% python3 -q
>>> import numpy as np
>>> np.set_printoptions(suppress=True, linewidth=100)
>>> M = np.array([[-1.3, -0.6, -0.1],
...     [-0.8, 0.1, -0.2],
...     [-1.2, -0.9, -1.5],
...     [-0.1, -1.8, 0.5],
...     [0.1, -0.5, 0.4],
...     [0.7, 1.2, -1.2],
...     [-0.7, -1.3, 1.3],
...     [0.6, -1.2, -0.3],
...     [0.5, 0.8, 1.3],
...     [-0.4, -1.0, 2.1],
...     [-1.6, -1.8, -0.2],
...     [-2.1, 1.9, -0.3],
...     [0.6, -0.5, 0.1],
...     [-1.9, -0.7, 1.3],
...     [1.6, -0.4, 1.6],
...     [-1.2, -0.2, -0.2],
...     [-0.1, -0.5, 0.3],
...     [-0.7, -0.6, -0.1],
...     [1.4, -0.8, -0.2],
...     [0.6, 0.6, -0.8],
...     [0.0, 0.0, 1.6],
...     [-1.4, 0.0, -1.2],
...     [-1.6, 0.1, 2.0],
...     [-1.3, -0.8, 1.4],
...     [1.3, -0.7, 1.3],
...     [-0.5, 0.2, 0.7]])
>>> M[13] *= 20
>>> M
array([[ -1.3,  -0.6,  -0.1],
       [ -0.8,   0.1,  -0.2],
       [ -1.2,  -0.9,  -1.5],
       [ -0.1,  -1.8,   0.5],
       [  0.1,  -0.5,   0.4],
       [  0.7,   1.2,  -1.2],
       [ -0.7,  -1.3,   1.3],
       [  0.6,  -1.2,  -0.3],
       [  0.5,   0.8,   1.3],
       [ -0.4,  -1. ,   2.1],
       [ -1.6,  -1.8,  -0.2],
       [ -2.1,   1.9,  -0.3],
       [  0.6,  -0.5,   0.1],
       [-38. , -14. ,  26. ],
       [  1.6,  -0.4,   1.6],
       [ -1.2,  -0.2,  -0.2],
       [ -0.1,  -0.5,   0.3],
       [ -0.7,  -0.6,  -0.1],
       [  1.4,  -0.8,  -0.2],
       [  0.6,   0.6,  -0.8],
       [  0. ,   0. ,   1.6],
       [ -1.4,   0. ,  -1.2],
       [ -1.6,   0.1,   2. ],
       [ -1.3,  -0.8,   1.4],
       [  1.3,  -0.7,   1.3],
       [ -0.5,   0.2,   0.7]])
>>> x0 = np.array([5, 5, 2])
>>> target = M @ x0
>>> np.round(np.linalg.solve(M.T @ M, M.T @ target), 2)
array([5., 5., 2.])
>>> np.round(np.linalg.lstsq(M, target)[0], 2)
array([5., 5., 2.])
>>> rng = np.random.default_rng(935)
>>> target = target + 0.02 * rng.normal(size=26)
>>> target.round(2)
array([  -9.7 ,   -3.91,  -13.49,   -8.54,   -1.19,    7.12,   -7.38,   -3.59,    9.13,   -2.79,
        -17.47,   -1.62,    0.71, -208.01,    9.24,   -7.39,   -2.39,   -6.66,    2.57,    4.39,
          3.22,   -9.38,   -3.51,   -7.68,    5.58,   -0.11])
>>> beta, *_ = np.linalg.lstsq(M, target)
>>> beta.round()
array([5., 5., 2.])
>>> round(float(np.linalg.norm(target - M @ beta)), 2)
0.11
